In [1]: import numpy as np

In [2]: import numpy.linalg as la

In [3]: np.set_printoptions(precision=3, suppress=True, linewidth=160)

In [4]: def tidy(a):
   ...:     return np.round(a, 3) + 0
   ...: 

In [5]: m1 = np.array([[2, 1, 0, 0, 0, 0],
   ...:     [0, 1, 0, 0, 0, 0],
   ...:     [1, 0, 0, 0, 0, 0],
   ...:     [0, 0, 2, 1, 0, 0],
   ...:     [0, 0, 0, 1, 0, 0],
   ...:     [0, 0, 1, 0, 0, 0],
   ...:     [0, 0, 0, 0, 2, 1],
   ...:     [0, 0, 0, 0, 0, 1],
   ...:     [0, 0, 0, 0, 1, 0]])

In [6]: proj = m1 @ la.solve(m1.T @ m1, m1.T)

In [7]: tidy(proj)
Out[7]: 
array([[ 0.833,  0.167,  0.333,  0.   ,  0.   ,  0.   ,  0.   ,  0.   ,  0.   ],
       [ 0.167,  0.833, -0.333,  0.   ,  0.   ,  0.   ,  0.   ,  0.   ,  0.   ],
       [ 0.333, -0.333,  0.333,  0.   ,  0.   ,  0.   ,  0.   ,  0.   ,  0.   ],
       [ 0.   ,  0.   ,  0.   ,  0.833,  0.167,  0.333,  0.   ,  0.   ,  0.   ],
       [ 0.   ,  0.   ,  0.   ,  0.167,  0.833, -0.333,  0.   ,  0.   ,  0.   ],
       [ 0.   ,  0.   ,  0.   ,  0.333, -0.333,  0.333,  0.   ,  0.   ,  0.   ],
       [ 0.   ,  0.   ,  0.   ,  0.   ,  0.   ,  0.   ,  0.833,  0.167,  0.333],
       [ 0.   ,  0.   ,  0.   ,  0.   ,  0.   ,  0.   ,  0.167,  0.833, -0.333],
       [ 0.   ,  0.   ,  0.   ,  0.   ,  0.   ,  0.   ,  0.333, -0.333,  0.333]])

In [8]: la.matrix_rank(np.eye(9) - proj)
Out[8]: np.int64(3)

In [9]: np.allclose(proj @ proj, proj)
Out[9]: True

In [10]: tidy(la.eigvalsh(proj))
Out[10]: array([0., 0., 0., 1., 1., 1., 1., 1., 1.])

In [11]: np.trace(proj)
Out[11]: np.float64(6.0)

In [12]: tidy(np.diag(proj))
Out[12]: array([0.833, 0.833, 0.333, 0.833, 0.833, 0.333, 0.833, 0.833, 0.333])

In [13]: tidy(proj @ m1[:, 0])
Out[13]: array([2., 0., 1., 0., 0., 0., 0., 0., 0.])

In [14]: rng = np.random.default_rng(847)

In [15]: M2 = m1 + rng.integers(-2, 3, (9, 3)) @ rng.integers(-2, 3, (3, 6))

In [16]: M2
Out[16]: 
array([[-1,  0,  1,  2,  3,  1],
       [ 3, -2, -3, -4, -1,  1],
       [-1, -1, -1,  1,  3,  0],
       [-1,  0, -5,  1,  5, -4],
       [ 0,  3, -3,  2,  1, -4],
       [ 4, -2,  1, -4, -4,  2],
       [ 0,  1,  5,  1, -1,  3],
       [ 1,  1, -6, -1,  2, -3],
       [ 0,  5, -2,  2,  1, -5]])

In [17]: tidy(la.svd(M2 - m1, compute_uv=False))
Out[17]: array([15.534, 10.82 ,  8.223,  0.   ,  0.   ,  0.   ])

In [18]: la.matrix_rank(M2 - m1, tol=1e-8)
Out[18]: np.int64(3)

In [19]: np.abs(M2 - m1).sum(axis=1)
Out[19]: array([11, 15,  8, 17, 12, 16, 12, 15, 14])

In [20]: X = np.array([[-3, -4, -4, -2], [0, -1, -1, 1], [-1, -2, -2, 0]])

In [21]: X
Out[21]: 
array([[-3, -4, -4, -2],
       [ 0, -1, -1,  1],
       [-1, -2, -2,  0]])

In [22]: X.ravel(order="F")
Out[22]: array([-3,  0, -1, -4, -1, -2, -4, -1, -2, -2,  1,  0])

In [23]: X.reshape(-1, 2)
Out[23]: 
array([[-3, -4],
       [-4, -2],
       [ 0, -1],
       [-1,  1],
       [-1, -2],
       [-2,  0]])

In [24]: T = X.reshape(3, 2, -1)

In [25]: T.transpose(1, 0, 2)
Out[25]: 
array([[[-3, -4],
        [ 0, -1],
        [-1, -2]],

       [[-4, -2],
        [-1,  1],
        [-2,  0]]])

In [26]: np.einsum("ihd,jhd->hij", T, T).shape
Out[26]: (2, 3, 3)

In [27]: np.swapaxes(T, 1, 2)[1]
Out[27]: 
array([[ 0, -1],
       [-1,  1]])
